$ ipython --no-banner

In [1]: import numpy as np

In [2]: from numpy import linalg as LA

In [3]: np.set_printoptions(precision=2, suppress=True, linewidth=200)

In [4]: rd = lambda a: np.round(a, 2) + 0

In [5]: rng = np.random.default_rng(89311)

In [6]: labels = rng.integers(0, 3, 4)

In [7]: J = np.triu((labels[:, None] == labels) & (rng.random((4, 4)) < 0.8), 1).astype(int)

In [8]: J += J.T

In [9]: J
Out[9]: 
array([[0, 0, 1, 0],
       [0, 0, 0, 1],
       [1, 0, 0, 0],
       [0, 1, 0, 0]])

In [10]: # splits into 2 blocks

In [11]: f = np.array([2, 2])

In [12]: np.polyval(f, J[0])
Out[12]: array([2, 2, 4, 2])

In [13]: print(np.convolve(J[0], f))
[0 0 2 2 0]

In [14]: np.array([np.convolve(row, f, "same") for row in J])
Out[14]: 
array([[0, 0, 2, 2],
       [0, 0, 0, 2],
       [2, 2, 0, 0],
       [0, 2, 2, 0]])

In [15]: M2 = J / np.sqrt((J ** 2).mean(axis=1, keepdims=True))

In [16]: M2[3]
Out[16]: array([0., 2., 0., 0.])

In [17]: LA.matrix_rank(M2) == LA.matrix_rank(J)
Out[17]: np.True_

In [18]: feats = np.loadtxt("block18.csv", delimiter=",")

In [19]: feats
Out[19]: 
array([[ 0.03,  0.01,  0.  ,  2.04,  1.99],
       [ 0.  ,  0.01,  0.02,  1.99,  1.98],
       [-0.01, -0.02,  0.  ,  1.96,  2.01],
       [-0.01, -0.01, -0.01,  2.02,  1.98],
       [ 0.  ,  0.02,  0.  ,  2.  ,  2.01],
       [ 0.  ,  0.  ,  0.  ,  2.  ,  1.98],
       [-0.02,  0.  ,  0.02,  2.03,  2.02],
       [-0.02,  0.01, -0.02,  1.98,  1.97],
       [-0.04,  0.  ,  0.  ,  2.02,  2.02],
       [ 1.02,  0.04,  0.02, -0.99,  1.02],
       [ 1.02, -0.02,  0.01, -0.99,  1.01],
       [ 1.02,  0.01,  0.  , -1.02,  1.03],
       [ 1.01, -0.01,  0.01, -1.  ,  1.  ],
       [ 1.01, -0.01, -0.01, -0.98,  1.03],
       [ 1.  ,  0.02,  0.  , -1.03,  0.97],
       [ 0.98,  0.01,  0.01, -1.03,  0.99],
       [ 0.99, -0.02,  0.  , -1.01,  1.  ],
       [ 0.98, -0.03,  0.02, -0.99,  1.  ],
       [ 0.98, -2.  , -1.99,  0.01, -1.01],
       [ 0.97, -2.  , -2.01, -0.02, -0.96],
       [ 1.05, -2.03, -2.01, -0.01, -1.06],
       [ 1.02, -2.02, -2.02, -0.01, -0.98],
       [ 1.03, -1.99, -1.97, -0.02, -0.97],
       [ 0.98, -1.99, -1.97,  0.  , -1.01],
       [ 1.02, -2.01, -2.01, -0.02, -0.99],
       [ 0.99, -2.02, -2.03,  0.02, -0.99],
       [ 1.02, -1.98, -1.95,  0.01, -1.03]])

In [20]: blk = np.stack([feats, -2 * feats, feats[::-1]])

In [21]: print(rd(LA.norm(blk, axis=(1, 2))))
[13.76 27.53 13.76]

In [22]: rd(np.einsum("bij,cij->bc", blk, blk))
Out[22]: 
array([[ 189.41, -378.83,   -9.1 ],
       [-378.83,  757.65,   18.2 ],
       [  -9.1 ,   18.2 ,  189.41]])

In [23]: LA.matrix_rank(blk)
Out[23]: array([5, 5, 5])

In [24]: rd(blk.sum(axis=0))
Out[24]: 
array([[ 0.99, -1.99, -1.95, -2.03, -3.02],
       [ 0.99, -2.03, -2.05, -1.97, -2.97],
       [ 1.03, -1.99, -2.01, -1.98, -3.  ],
       [ 0.99, -1.98, -1.96, -2.02, -2.99],
       [ 1.03, -2.01, -1.97, -2.02, -2.98],
       [ 1.02, -2.02, -2.02, -2.01, -2.96],
       [ 1.07, -2.03, -2.03, -2.04, -3.08],
       [ 0.99, -2.01, -1.99, -2.  , -2.93],
       [ 1.02, -2.  , -1.99, -2.01, -3.03],
       [-0.04, -0.07,  0.  ,  0.  , -0.02],
       [-0.03,  0.  , -0.01, -0.02, -0.01],
       [-0.04,  0.  ,  0.01, -0.01, -0.04],
       [-0.01,  0.03, -0.01, -0.03, -0.03],
       [ 0.  ,  0.  ,  0.  ,  0.  ,  0.  ],
       [ 0.01, -0.03,  0.01,  0.03,  0.03],
       [ 0.04,  0.  , -0.01,  0.01,  0.04],
       [ 0.03,  0.  ,  0.01,  0.02,  0.01],
       [ 0.04,  0.07,  0.  ,  0.  ,  0.02],
       [-1.02,  2.  ,  1.99,  2.01,  3.03],
       [-0.99,  2.01,  1.99,  2.  ,  2.93],
       [-1.07,  2.03,  2.03,  2.04,  3.08],
       [-1.02,  2.02,  2.02,  2.01,  2.96],
       [-1.03,  2.01,  1.97,  2.02,  2.98],
       [-0.99,  1.98,  1.96,  2.02,  2.99],
       [-1.03,  1.99,  2.01,  1.98,  3.  ],
       [-0.99,  2.03,  2.05,  1.97,  2.97],
       [-0.99,  1.99,  1.95,  2.03,  3.02]])

In [25]: vec = np.array([-2, -1, -2, 1, -1])

In [26]: rhs = feats @ vec

In [27]: rd(LA.lstsq(feats, rhs)[0])
Out[27]: array([-2., -1., -2.,  1., -1.])

In [28]: rd(LA.solve(feats.T @ feats, feats.T @ rhs))
Out[28]: array([-2., -1., -2.,  1., -1.])

In [29]: rhs = rhs + 0.02 * rng.normal(size=27)

In [30]: print(rd(rhs))
[-0.02 -0.03 -0.03  0.1   0.    0.02  0.03  0.04  0.07 -4.17 -4.05 -4.06 -4.06 -3.99 -4.02 -4.02 -3.99 -3.94  5.07  5.03  5.03  4.99  4.8   4.98  4.98  5.12  4.9 ]

In [31]: c, *_ = LA.lstsq(feats, rhs)

In [32]: rd(LA.norm(rhs - feats @ c))
Out[32]: np.float64(0.1)

In [33]: c.round()
Out[33]: array([-2., -1., -2.,  1., -1.])

In [34]: s = 20 * 0.9 ** np.arange(3)

In [35]: q, _ = LA.qr(np.array([[-1.1, 0.8, 0.2], [1.7, -2.4, 0.3], [0.7, -0.8, 0.6]]))

In [36]: F = rng.normal(size=(10, 3)) * s @ q

In [37]: rd(F)
Out[37]: 
array([[ 32.26, -21.57, -19.24],
       [ -5.99, -24.14,   9.82],
       [  7.29,   3.96, -17.78],
       [ 20.65,  14.49,   1.51],
       [ -2.96,  -9.5 , -24.09],
       [ 12.65,  25.91, -12.48],
       [ 12.6 , -18.16,  -8.12],
       [ -4.82, -44.68,  19.79],
       [-19.34,  -0.98,  12.35],
       [ 20.67, -26.34, -10.93]])

In [38]: Z = F[[6, 0]].astype(float)

In [39]: for _ in range(3):
    ...:     labels = LA.norm(F[:, None] - Z, axis=-1).argmin(axis=1)
    ...:     Z = np.array([F[labels == j].mean(axis=0) for j in range(2)])
    ...: 

In [40]: labels
Out[40]: array([1, 0, 0, 0, 0, 0, 0, 0, 0, 1])

In [41]: rd(Z[1] - Z[0])
Out[41]: array([ 23.95, -17.32, -12.71])

In [42]: np.abs(Z[1] - Z[0]).argmax()
Out[42]: np.int64(0)

In [43]: vec = np.array([-1, 0, 2])

In [44]: rhs = F @ vec

In [45]: c, lr = np.zeros(3), 1 / LA.norm(F, 2) ** 2

In [46]: for i in range(5):
    ...:     c -= lr * F.T @ (F @ c - rhs)
    ...:     if i % 1 == 0: print(i, round(LA.norm(F @ c - rhs), 2))
    ...: 
0 35.23
1 18.37
2 14.49
3 12.04
4 10.04

In [47]: rd(LA.cond(F))
Out[47]: np.float64(2.45)

In [48]: rd(c)
Out[48]: array([-1.22, -0.05,  1.74])

In [49]: M2 = np.c_[F[:, :2] @ np.array([[3, 2], [1, 0]]), np.array([3, 2, 1, 1, 2, 3, 0, 2, 1, 2])]

In [50]: rd(M2)
Out[50]: 
array([[ 75.2 ,  64.52,   3.  ],
       [-42.09, -11.97,   2.  ],
       [ 25.82,  14.57,   1.  ],
       [ 76.44,  41.3 ,   1.  ],
       [-18.37,  -5.91,   2.  ],
       [ 63.87,  25.31,   3.  ],
       [ 19.64,  25.2 ,   0.  ],
       [-59.13,  -9.63,   2.  ],
       [-59.  , -38.68,   1.  ],
       [ 35.67,  41.34,   2.  ]])

In [51]: rd(LA.norm(M2 - F @ LA.lstsq(F, M2)[0], axis=0))
Out[51]: array([0.  , 0.  , 4.66])

In [52]: rd(LA.norm(LA.qr(F)[0].T @ M2, axis=0) ** 2 / ((M2 ** 2).sum(axis=0) + 1e-12))
Out[52]: array([1.  , 1.  , 0.41])

In [53]: X = rng.normal(size=(30, 3))

In [54]: X = 3 * X / LA.norm(X, axis=1, keepdims=True)

In [55]: rd(X)
Out[55]: 
array([[-2.08, -1.12, -1.85],
       [ 2.84, -0.65, -0.73],
       [ 0.98, -0.4 , -2.81],
       [ 0.19,  1.2 , -2.74],
       [-0.31,  0.39,  2.96],
       [ 0.38,  0.36, -2.95],
       [-2.72,  1.02, -0.75],
       [ 1.74,  2.05,  1.32],
       [ 2.78, -0.61, -0.96],
       [-0.7 ,  2.63, -1.27],
       [-1.48,  1.12, -2.35],
       [ 2.7 ,  0.44, -1.24],
       [-1.52,  1.21, -2.28],
       [ 2.21, -0.78,  1.87],
       [-2.92,  0.61,  0.34],
       [ 1.74, -2.27, -0.9 ],
       [-1.83,  2.23, -0.84],
       [-2.97,  0.36,  0.19],
       [-1.52, -0.06, -2.59],
       [-1.91,  1.82,  1.43],
       [-2.64,  1.33, -0.52],
       [-0.07,  1.65, -2.5 ],
       [ 2.01,  0.04,  2.23],
       [ 0.47, -2.66,  1.3 ],
       [ 2.49, -0.56, -1.58],
       [-0.52,  1.38, -2.61],
       [ 1.39,  0.07,  2.66],
       [-0.19,  1.23, -2.73],
       [ 0.85, -2.37, -1.63],
       [ 0.62,  1.07,  2.73]])

In [56]: G = np.cov(X, rowvar=False)

In [57]: rd(X.std(axis=0))
Out[57]: array([1.82, 1.31, 1.85])

In [58]: G.shape
Out[58]: (3, 3)

In [59]: rd(np.median(X, axis=0))
Out[59]: array([ 0.06,  0.42, -0.93])

In [60]: vec = np.array([8, -7, 1])

In [61]: rhs = X @ vec

In [62]: c, lr = np.zeros(3), 1 / LA.norm(X, 2) ** 2

In [63]: for i in range(200):
    ...:     c -= lr * X.T @ (X @ c - rhs)
    ...:     if i % 50 == 0: print(i, round(LA.norm(X @ c - rhs), 2))
    ...: 
0 21.87
50 0.0
100 0.0
150 0.0

In [64]: rd(LA.cond(X))
Out[64]: np.float64(1.8)

In [65]: P = X @ LA.solve(X.T @ X, X.T)

In [66]: print(rd(np.diag(P)))
[0.14 0.09 0.09 0.09 0.09 0.08 0.08 0.19 0.09 0.13 0.07 0.12 0.07 0.07 0.09 0.12 0.1  0.1  0.08 0.1  0.08 0.1  0.09 0.14 0.1  0.08 0.08 0.09 0.14 0.11]

In [67]: LA.matrix_rank(np.eye(30) - P)
Out[67]: np.int64(27)

In [68]: print(rd(P @ X[:, 2]))
[-1.85 -0.73 -2.81 -2.74  2.96 -2.95 -0.75  1.32 -0.96 -1.27 -2.35 -1.24 -2.28  1.87  0.34 -0.9  -0.84  0.19 -2.59  1.43 -0.52 -2.5   2.23  1.3  -1.58 -2.61  2.66 -2.73 -1.63  2.73]

In [69]: np.allclose(P @ P, P)
Out[69]: True

In [70]: cen = (X - X.mean(axis=0)) / X.std(axis=0)

In [71]: np.argwhere(np.abs(cen) > 2)
Out[71]: 
array([[15,  1],
       [23,  1],
       [28,  1]])

In [72]: c = LA.lstsq(np.delete(cen, 1, axis=1), cen[:, 1])[0]

In [73]: rd(c)
Out[73]: array([-0.4 , -0.01])

In [74]: rd(1 - np.var(cen[:, 1] - np.delete(cen, 1, axis=1) @ c))
Out[74]: np.float64(0.16)

In [75]: M2 = np.c_[X[:, :2] @ np.array([[1, 0], [2, 1]]), np.array([1, 0, 1, 2, 1, 0, 2, 1, 2, 3, 3, 0, 3, 0, 1, 2, 0, 0, 3, 0, 3, 0, 3, 0, 1, 1, 1, 3, 3, 2])]

In [76]: rd(M2)
Out[76]: 
array([[-4.32, -1.12,  1.  ],
       [ 1.53, -0.65,  0.  ],
       [ 0.18, -0.4 ,  1.  ],
       [ 2.59,  1.2 ,  2.  ],
       [ 0.48,  0.39,  1.  ],
       [ 1.09,  0.36,  0.  ],
       [-0.69,  1.02,  2.  ],
       [ 5.85,  2.05,  1.  ],
       [ 1.55, -0.61,  2.  ],
       [ 4.55,  2.63,  3.  ],
       [ 0.76,  1.12,  3.  ],
       [ 3.58,  0.44,  0.  ],
       [ 0.9 ,  1.21,  3.  ],
       [ 0.65, -0.78,  0.  ],
       [-1.7 ,  0.61,  1.  ],
       [-2.81, -2.27,  2.  ],
       [ 2.63,  2.23,  0.  ],
       [-2.25,  0.36,  0.  ],
       [-1.65, -0.06,  3.  ],
       [ 1.72,  1.82,  0.  ],
       [ 0.01,  1.33,  3.  ],
       [ 3.23,  1.65,  0.  ],
       [ 2.09,  0.04,  3.  ],
       [-4.86, -2.66,  0.  ],
       [ 1.38, -0.56,  1.  ],
       [ 2.24,  1.38,  1.  ],
       [ 1.52,  0.07,  1.  ],
       [ 2.28,  1.23,  3.  ],
       [-3.89, -2.37,  3.  ],
       [ 2.76,  1.07,  2.  ]])

In [77]: LA.matrix_rank(np.c_[X, M2])
Out[77]: np.int64(4)

In [78]: print(rd(LA.norm(M2 - X @ LA.lstsq(X, M2)[0], axis=0)))
[0.   0.   9.05]

In [79]: print(rd(LA.lstsq(X, M2[:, 0])[0]))
[1. 2. 0.]

In [80]: LA.matrix_rank(M2)
Out[80]: np.int64(3)
